In [1]: import numpy as np

In [2]: np.set_printoptions(suppress=True, linewidth=100)

In [3]: def tidy(a):
   ...:     return np.round(a, 2) + 0
   ...: 

In [4]: K = np.load("test5.npy")

In [5]: K
Out[5]: 
array([[ 1,  0,  0],
       [ 1,  1,  0],
       [ 2, -2,  1]])

In [6]: # triangular

In [7]: ev, evecs = np.linalg.eig(K)

In [8]: K @ evecs[:, 0] - ev[0] * evecs[:, 0]
Out[8]: array([0., 0., 0.])

In [9]: np.prod(ev)
Out[9]: np.float64(1.0)

In [10]: tidy(np.linalg.det(2 * K)), tidy(np.linalg.det(K))
Out[10]: (np.float64(8.0), np.float64(1.0))

In [11]: tidy(np.linalg.det(K[::-1]))
Out[11]: np.float64(-1.0)

In [12]: tidy(np.linalg.eigvals(K).sum().real)
Out[12]: np.float64(3.0)

In [13]: [int(np.linalg.matrix_rank(np.linalg.matrix_power(K, p))) for p in range(1, 4)]
Out[13]: [3, 3, 3]

In [14]: print(K @ K)
[[ 1  0  0]
 [ 2  1  0]
 [ 2 -4  1]]

In [15]: np.linalg.matrix_power(K - np.diag(np.diag(K)), 3)
Out[15]: 
array([[0, 0, 0],
       [0, 0, 0],
       [0, 0, 0]])

In [16]: np.linalg.matrix_rank(K - K[0, 0] * np.eye(3))
Out[16]: np.int64(2)

In [17]: tidy(np.sort(np.linalg.eigvals(K)))
Out[17]: array([1., 1., 1.])

In [18]: A2 = K / np.linalg.norm(K, axis=1, keepdims=True)

In [19]: G = A2 @ A2.T

In [20]: tidy(G)
Out[20]: 
array([[1.  , 0.71, 0.67],
       [0.71, 1.  , 0.  ],
       [0.67, 0.  , 1.  ]])

In [21]: tidy(G[1])
Out[21]: array([0.71, 1.  , 0.  ])

In [22]: M = np.loadtxt("mat.csv", delimiter=",")

In [23]: M
Out[23]: 
array([[2., 1., 0., 0.],
       [0., 2., 1., 0.],
       [0., 0., 2., 1.],
       [0., 0., 0., 2.]])

In [24]: r0 = np.array([-1, 2, -2, 6])

In [25]: A2 = M + np.outer(r0, np.eye(4)[3])

In [26]: np.linalg.matrix_rank(np.linalg.inv(A2) - np.linalg.inv(M), tol=1e-8)
Out[26]: np.int64(1)

In [27]: tidy(np.linalg.det(A2) / np.linalg.det(M)), tidy(1 + np.linalg.solve(M, r0)[3])
Out[27]: (np.float64(4.0), np.float64(4.0))

In [28]: np.linalg.matrix_rank(A2 - M)
Out[28]: np.int64(1)

In [29]: ev, evecs = np.linalg.eig(M)

In [30]: np.prod(ev)
Out[30]: np.float64(16.0)

In [31]: tidy(np.sort(np.linalg.eigvals(M @ M)))
Out[31]: array([4., 4., 4., 4.])

In [32]: blk = np.stack([M, 4 * M, M[::-1]])

In [33]: tidy(np.linalg.det(blk))
Out[33]: array([  16., 4096.,   16.])

In [34]: Q, r_ = np.linalg.qr(M)

In [35]: np.allclose(r_.T @ r_, M.T @ M)
Out[35]: True

In [36]: r_
Out[36]: 
array([[2., 1., 0., 0.],
       [0., 2., 1., 0.],
       [0., 0., 2., 1.],
       [0., 0., 0., 2.]])

In [37]: Q.shape, r_.shape
Out[37]: ((4, 4), (4, 4))

In [38]: np.trace(Q @ Q.T)
Out[38]: np.float64(4.0)

In [39]: abs(r_[0, 0]), tidy(np.linalg.norm(M[:, 0]))
Out[39]: (np.float64(2.0), np.float64(2.0))

In [40]: Q
Out[40]: 
array([[ 1.,  0.,  0.,  0.],
       [-0.,  1.,  0.,  0.],
       [-0., -0.,  1.,  0.],
       [-0., -0., -0.,  1.]])

In [41]: E = np.load("out17.npy")

In [42]: E
Out[42]: 
array([[-3, -2, -1],
       [ 0,  1,  2],
       [ 3,  4,  5]])

In [43]: rk = np.linalg.matrix_rank(E)

In [44]: print(rk)
2

In [45]: ns = np.linalg.svd(E)[2][rk:].T

In [46]: print(tidy(ns[:, 0] / ns[np.abs(ns[:, 0]).round(6).argmax(), 0]))
[-0.5  1.  -0.5]

In [47]: [int(np.linalg.matrix_rank(np.delete(E, i, axis=0))) for i in range(3)]
Out[47]: [2, 2, 2]

In [48]: np.allclose(E @ ns, 0)
Out[48]: True
